$ python -q
>>> import numpy as np
>>> import numpy.linalg as la
>>> np.set_printoptions(suppress=True, linewidth=100)
>>> K = np.load("w.npy")
>>> K
array([[0, 0, 0],
       [0, 0, 1],
       [0, 1, 0]])
>>> B = np.array([[1, 1], [2, 5]])
>>> basis = np.kron(B, K)
>>> la.matrix_rank(basis)
np.int64(4)
>>> round(la.norm(basis, 2), 3), round(la.norm(B, 2) * la.norm(K, 2), 3)
(np.float64(5.541), np.float64(5.541))
>>> basis.shape
(6, 6)
>>> M = np.load("block10.npy")
>>> M.round(3)
array([[0.6  , 0.2  , 0.   , 0.2  ],
       [0.   , 0.333, 0.333, 0.333],
       [0.167, 0.333, 0.167, 0.333],
       [0.125, 0.25 , 0.25 , 0.375]])
>>> np.round(la.matrix_power(M, 100), 3)
array([[0.188, 0.282, 0.209, 0.322],
       [0.188, 0.282, 0.209, 0.322],
       [0.188, 0.282, 0.209, 0.322],
       [0.188, 0.282, 0.209, 0.322]])
>>> p = np.eye(4)[3]
>>> for _ in range(7):
...     p = p @ M
...     print(p.round(3))
... 
[0.125 0.25  0.25  0.375]
[0.164 0.285 0.219 0.332]
[0.176 0.284 0.215 0.325]
[0.182 0.283 0.212 0.323]
[0.185 0.282 0.21  0.323]
[0.186 0.282 0.21  0.322]
[0.187 0.282 0.209 0.322]
>>> np.trace(K @ K @ K) // 6
np.int64(0)
>>> np.argwhere(np.triu(K))
array([[1, 2]])
>>> K.sum(axis=0)
array([0, 1, 1])
>>> L = np.diag(K.sum(axis=1)) - K
>>> L
array([[ 0,  0,  0],
       [ 0,  1, -1],
       [ 0, -1,  1]])
>>> np.round(la.eigvalsh(L), 3)
array([0., 0., 2.])
>>> rng = np.random.default_rng(74221)
>>> lab = rng.permutation(4)
>>> B = M[:, lab] * rng.choice([-1, 1], 4)
>>> B.round(3)
array([[ 0.2  ,  0.   , -0.6  ,  0.2  ],
       [ 0.333,  0.333, -0.   ,  0.333],
       [ 0.333,  0.167, -0.167,  0.333],
       [ 0.25 ,  0.25 , -0.125,  0.375]])
>>> U, _, Vh = la.svd(M.T @ B)
>>> np.round(U @ Vh, 3) + 0
array([[ 0.,  0., -1.,  0.],
       [ 1.,  0.,  0.,  0.],
       [ 0.,  1.,  0.,  0.],
       [ 0.,  0.,  0.,  1.]])
>>> np.round(la.lstsq(M, B)[0], 3) + 0
array([[ 0.,  0., -1.,  0.],
       [ 1.,  0.,  0.,  0.],
       [ 0.,  1.,  0.,  0.],
       [ 0.,  0.,  0.,  1.]])
